% ipython --no-banner

In [1]: import numpy as np

In [2]: np.set_printoptions(suppress=True, linewidth=140)

In [3]: def tidy(a):
   ...:     return np.round(a, 1) + 0
   ...: 

In [4]: M = np.load("sample1.npy")

In [5]: M
Out[5]: 
array([[1. , 0.2, 0. , 0. , 0. ],
       [0.2, 1. , 0.2, 0. , 0. ],
       [0. , 0.2, 1. , 0.2, 0. ],
       [0. , 0. , 0.2, 1. , 0.2],
       [0. , 0. , 0. , 0.2, 1. ]])

In [6]: def softmax(z):
   ...:     e = np.exp(z - z.max(axis=-1, keepdims=True))
   ...:     return e / e.sum(axis=-1, keepdims=True)
   ...: 

In [7]: tidy(softmax(10 * M[4]))
Out[7]: array([0., 0., 0., 0., 1.])

In [8]: tidy(softmax(M).sum(axis=1))
Out[8]: array([1., 1., 1., 1., 1.])

In [9]: print(tidy(softmax(M[4] + 3)))
[0.1 0.1 0.1 0.2 0.4]

In [10]: tidy(softmax(M[4]))
Out[10]: array([0.1, 0.1, 0.1, 0.2, 0.4])

In [11]: S = M @ M.T / np.sqrt(5)

In [12]: tidy(softmax(S + np.triu(np.full(S.shape, -np.inf), 1)))
Out[12]: 
array([[1. , 0. , 0. , 0. , 0. ],
       [0.4, 0.6, 0. , 0. , 0. ],
       [0.3, 0.3, 0.4, 0. , 0. ],
       [0.2, 0.2, 0.2, 0.3, 0. ],
       [0.2, 0.2, 0.2, 0.2, 0.3]])

In [13]: tidy(softmax(S)[4] @ M)
Out[13]: array([0.2, 0.2, 0.3, 0.3, 0.3])

In [14]: f = np.array([5, -4, -3])

In [15]: tidy(np.array([np.convolve(row, f, "same") for row in M]))
Out[15]: 
array([[-3. , -3.8, -0.6,  0. ,  0. ],
       [ 4.2, -3.6, -3.8, -0.6,  0. ],
       [ 1. ,  4.2, -3.6, -3.8, -0.6],
       [ 0. ,  1. ,  4.2, -3.6, -3.8],
       [ 0. ,  0. ,  1. ,  4.2, -4.6]])

In [16]: np.polyval(f, M[1])
Out[16]: array([-3.6, -2. , -3.6, -3. , -3. ])

In [17]: tidy(np.convolve(M[1], f))
Out[17]: array([ 1. ,  4.2, -3.6, -3.8, -0.6,  0. ,  0. ])
